% ipython --no-banner

In [1]: import numpy as np

In [2]: import numpy.linalg as la

In [3]: np.set_printoptions(precision=2, suppress=True, linewidth=140, floatmode="fixed")

In [4]: W0 = np.loadtxt("sample5.csv", delimiter=",")

In [5]: print(W0)
[[-0.16  0.46 -1.16]
 [-0.20  0.40 -1.20]]

In [6]: print(la.cond(W0) > 100)
False

In [7]: print([round(float(x), 2) for x in la.svd(W0, compute_uv=False)[:3]])
[1.79, 0.06]

In [8]: print(la.matrix_rank(W0, rtol=0.1))
1

In [9]: print(np.argsort(-la.norm(W0, axis=0).round(6), kind="stable")[:3])
[2 1 0]

In [10]: print(np.round(la.norm(W0, 2) / la.norm(W0), 2))
1.0

In [11]: M2 = W0 / la.norm(W0, axis=1, keepdims=True)

In [12]: gram = M2 @ M2.T

In [13]: print(la.norm(M2, axis=1))
[1.00 1.00]

In [14]: print(gram[1])
[1.00 1.00]

In [15]: print(gram)
[[1.00 1.00]
 [1.00 1.00]]

In [16]: rng = np.random.default_rng(452623)

In [17]: M2 = W0 + rng.integers(-2, 3, (2, 1)) @ rng.integers(-2, 3, (1, 3))

In [18]: print(M2)
[[-0.16  0.46 -1.16]
 [ 0.80 -1.60  0.80]]

In [19]: print(np.abs(M2 - W0).sum(axis=1))
[0.00 5.00]

In [20]: m1 = np.loadtxt("a.csv", delimiter=",")

In [21]: print(m1)
[[ 0.17 -0.10 -0.13  0.57]
 [ 0.37 -0.38 -1.35  1.63]
 [ 0.62  0.25  0.99  0.74]
 [-1.75 -1.01 -3.82 -1.41]]

In [22]: # rows and columns are dependent

In [23]: r = la.matrix_rank(m1)

In [24]: print(r)
3

In [25]: N = la.svd(m1)[2][r:].T

In [26]: print(la.matrix_rank(m1.T @ m1), la.matrix_rank(m1 @ m1.T))
3 3

In [27]: print(N.shape)
(4, 1)

In [28]: print([int(la.matrix_rank(m1[:, :j + 1])) for j in range(4)])
[1, 2, 3, 3]

In [29]: print(np.allclose(m1 @ N, 0))
True

In [30]: print(la.cond(m1) > 100)
True

In [31]: print([round(float(x), 2) for x in la.svd(m1, compute_uv=False)[:3]])
[4.78, 2.22, 0.07]

In [32]: M2 = np.array([[8, 2, -1], [8, 9, 5]])

In [33]: C = np.kron(M2, m1)

In [34]: print(round(la.norm(C, 2), 2), np.round(la.norm(M2, 2) * la.norm(m1, 2), 2))
69.55 69.55

In [35]: M2 = m1 + rng.integers(-2, 3, (4, 3)) @ rng.integers(-2, 3, (3, 4))

In [36]: print(M2)
[[ 6.17 -5.10  2.87 -2.43]
 [-1.63  5.62 -5.35  3.63]
 [ 3.62 -4.75  4.99 -1.26]
 [-0.75 -1.01 -0.82 -1.41]]

In [37]: print(np.round(la.svd(M2 - m1, compute_uv=False), 2) + 0)
[13.67  3.13  2.51  0.00]
